% ipython --no-banner

In [1]: import numpy as np

In [2]: from numpy import linalg as LA

In [3]: np.set_printoptions(suppress=True, linewidth=200)

In [4]: def rd(a):
   ...:     return np.round(a, 1) + 0
   ...: 

In [5]: W0 = np.vander(np.arange(7) - 3, 4, increasing=True)

In [6]: W0
Out[6]: 
array([[  1,  -3,   9, -27],
       [  1,  -2,   4,  -8],
       [  1,  -1,   1,  -1],
       [  1,   0,   0,   0],
       [  1,   1,   1,   1],
       [  1,   2,   4,   8],
       [  1,   3,   9,  27]])

In [7]: vec = np.array([2, 5, 3, 3])

In [8]: W0 @ np.ones(4)
Out[8]: array([-20.,  -5.,   0.,   1.,   4.,  15.,  40.])

In [9]: (W0 @ vec).argmax()
Out[9]: np.int64(6)

In [10]: hat = W0 @ LA.solve(W0.T @ W0, W0.T)

In [11]: rd(LA.eigvalsh(hat))
Out[11]: array([0., 0., 0., 1., 1., 1., 1.])

In [12]: LA.matrix_rank(np.eye(7) - hat)
Out[12]: np.int64(3)

In [13]: rd(np.trace(hat))
Out[13]: np.float64(4.0)

In [14]: w1 = np.array([[9, 4, 8], [5, 5, 9], [3, 3, 4], [9, 5, 7]])

In [15]: coef = np.array([-2, 2, 2])

In [16]: hid = np.maximum(W0 @ w1 + coef, 0)

In [17]: hid
Out[17]: 
array([[  0,   0,   0],
       [  0,   0,   0],
       [  0,   0,   0],
       [  7,   6,  10],
       [ 24,  19,  30],
       [101,  68, 100],
       [292, 183, 262]])

In [18]: W2 = np.array([[8, -1], [-1, 4], [3, -4]])

In [19]: hid @ W2
Out[19]: 
array([[   0,    0],
       [   0,    0],
       [   0,    0],
       [  80,  -23],
       [ 263,  -68],
       [1040, -229],
       [2939, -608]])

In [20]: w1 @ W2
Out[20]: 
array([[ 92, -25],
       [ 62, -21],
       [ 33,  -7],
       [ 88, -17]])

In [21]: E = np.loadtxt("test15.csv", delimiter=",")

In [22]: rd(E)
Out[22]: 
array([[ 0.2,  0. ,  0.1,  0.2,  0. ,  0.3, -0.1],
       [ 0. ,  0.4, -0.2,  0.4,  0.2, -0.2,  0. ],
       [ 0.1, -0.2,  0.3,  0.2, -0.4,  0. , -0.1],
       [ 0.2,  0.4,  0.2,  0.7,  0. ,  0. , -0.1],
       [ 0. ,  0.2, -0.4,  0. ,  0.5,  0.2,  0.1],
       [ 0.3, -0.2,  0. ,  0. ,  0.2,  0.8, -0.1],
       [-0.1,  0. , -0.1, -0.1,  0.1, -0.1,  0. ]])

In [23]: # applying it twice changes nothing

In [24]: C2 = E.T @ E

In [25]: rd(np.diag(C2))
Out[25]: array([0.2, 0.4, 0.3, 0.7, 0.5, 0.8, 0. ])

In [26]: rd(C2)
Out[26]: 
array([[ 0.2,  0. ,  0.1,  0.2,  0. ,  0.3, -0.1],
       [ 0. ,  0.4, -0.2,  0.4,  0.2, -0.2,  0. ],
       [ 0.1, -0.2,  0.3,  0.2, -0.4,  0. , -0.1],
       [ 0.2,  0.4,  0.2,  0.7,  0. ,  0. , -0.1],
       [ 0. ,  0.2, -0.4,  0. ,  0.5,  0.2,  0.1],
       [ 0.3, -0.2,  0. ,  0. ,  0.2,  0.8, -0.1],
       [-0.1,  0. , -0.1, -0.1,  0.1, -0.1,  0. ]])

In [27]: rd(LA.svd(E, compute_uv=False) ** 2)
Out[27]: array([1., 1., 1., 0., 0., 0., 0.])

In [28]: rng = np.random.default_rng(59)

In [29]: Y = C2 + rng.integers(-2, 3, (7, 3)) @ rng.integers(-2, 3, (3, 7))

In [30]: rd(Y)
Out[30]: 
array([[-1.8,  2. ,  0.1,  2.2, -3. , -0.7, -2.1],
       [ 2. , -1.6,  1.8,  2.4, -3.8, -3.2,  3. ],
       [ 4.1, -4.2,  5.3,  6.2, -1.4, -1. ,  2.9],
       [ 8.2, -7.6,  4.2,  0.7, 10. ,  4. ,  5.9],
       [ 0. ,  0.2,  3.6,  8. , -1.5,  0.2, -1.9],
       [ 0.3, -0.2,  0. ,  0. , -5.8, -3.2,  1.9],
       [-6.1,  6. , -3.1, -0.1, -8.9, -4.1, -4. ]])

In [31]: rd(LA.svd(Y - C2, compute_uv=False))
Out[31]: array([23.5, 13.9,  8.3,  0. ,  0. ,  0. ,  0. ])

In [32]: LA.matrix_rank(Y - C2, tol=1e-8)
Out[32]: np.int64(3)

In [33]: LA.cond(Y) > 100
Out[33]: np.True_

In [34]: rd(LA.norm(Y, 2) / LA.norm(Y))
Out[34]: np.float64(0.8)

In [35]: w, vecs = LA.eigh(E)

In [36]: rd(vecs.T @ vecs)
Out[36]: 
array([[1., 0., 0., 0., 0., 0., 0.],
       [0., 1., 0., 0., 0., 0., 0.],
       [0., 0., 1., 0., 0., 0., 0.],
       [0., 0., 0., 1., 0., 0., 0.],
       [0., 0., 0., 0., 1., 0., 0.],
       [0., 0., 0., 0., 0., 1., 0.],
       [0., 0., 0., 0., 0., 0., 1.]])

In [37]: rd(LA.eigvalsh(E @ E))
Out[37]: array([0., 0., 0., 0., 1., 1., 1.])

In [38]: rd(vecs @ np.diag(w) @ vecs.T)
Out[38]: 
array([[ 0.2,  0. ,  0.1,  0.2,  0. ,  0.3, -0.1],
       [ 0. ,  0.4, -0.2,  0.4,  0.2, -0.2,  0. ],
       [ 0.1, -0.2,  0.3,  0.2, -0.4,  0. , -0.1],
       [ 0.2,  0.4,  0.2,  0.7,  0. ,  0. , -0.1],
       [ 0. ,  0.2, -0.4,  0. ,  0.5,  0.2,  0.1],
       [ 0.3, -0.2,  0. ,  0. ,  0.2,  0.8, -0.1],
       [-0.1,  0. , -0.1, -0.1,  0.1, -0.1,  0. ]])

In [39]: A = np.load("w.npy")

In [40]: rd(A)
Out[40]: 
array([[-1. ,  1.1,  2.6, -2.6, -4.7,  1.5, -3.2,  0.2],
       [ 0.9, -0.2, -0.8,  0.4,  0.8, -0.3,  0.2, -0.6],
       [ 2.1, -1.4,  0. , -2.1, -0.5,  1.1, -1.9, -1.3],
       [ 0.6, -0.8,  2.1, -2. , -4. ,  1.3, -4.8, -2.5],
       [ 1.2,  0.2, -0.9,  0.7,  0.3, -0.5, -0.1, -1. ],
       [-0.8,  1.9, -0.9,  2.3,  0.3, -1.4,  1.6,  0.4],
       [ 0.4,  1.6, -1.3,  2.6,  0.1, -1.6,  0.6, -1. ]])

In [41]: # looks like rank 4

In [42]: Y = W0 + rng.integers(-2, 3, (7, 2)) @ rng.integers(-2, 3, (2, 4))

In [43]: Y
Out[43]: 
array([[  0,  -3,  13, -29],
       [  0,   2,   4,  -2],
       [  0,   2,   2,   3],
       [  0,   3,   1,   4],
       [  2,  -2,   0,  -3],
       [  0,   2,   8,   6],
       [  3,   0,   4,  25]])

In [44]: rd(LA.svd(Y - W0, compute_uv=False))
Out[44]: array([12.4,  8. ,  0. ,  0. ])

In [45]: Y - W0
Out[45]: 
array([[-1,  0,  4, -2],
       [-1,  4,  0,  6],
       [-1,  3,  1,  4],
       [-1,  3,  1,  4],
       [ 1, -3, -1, -4],
       [-1,  0,  4, -2],
       [ 2, -3, -5, -2]])
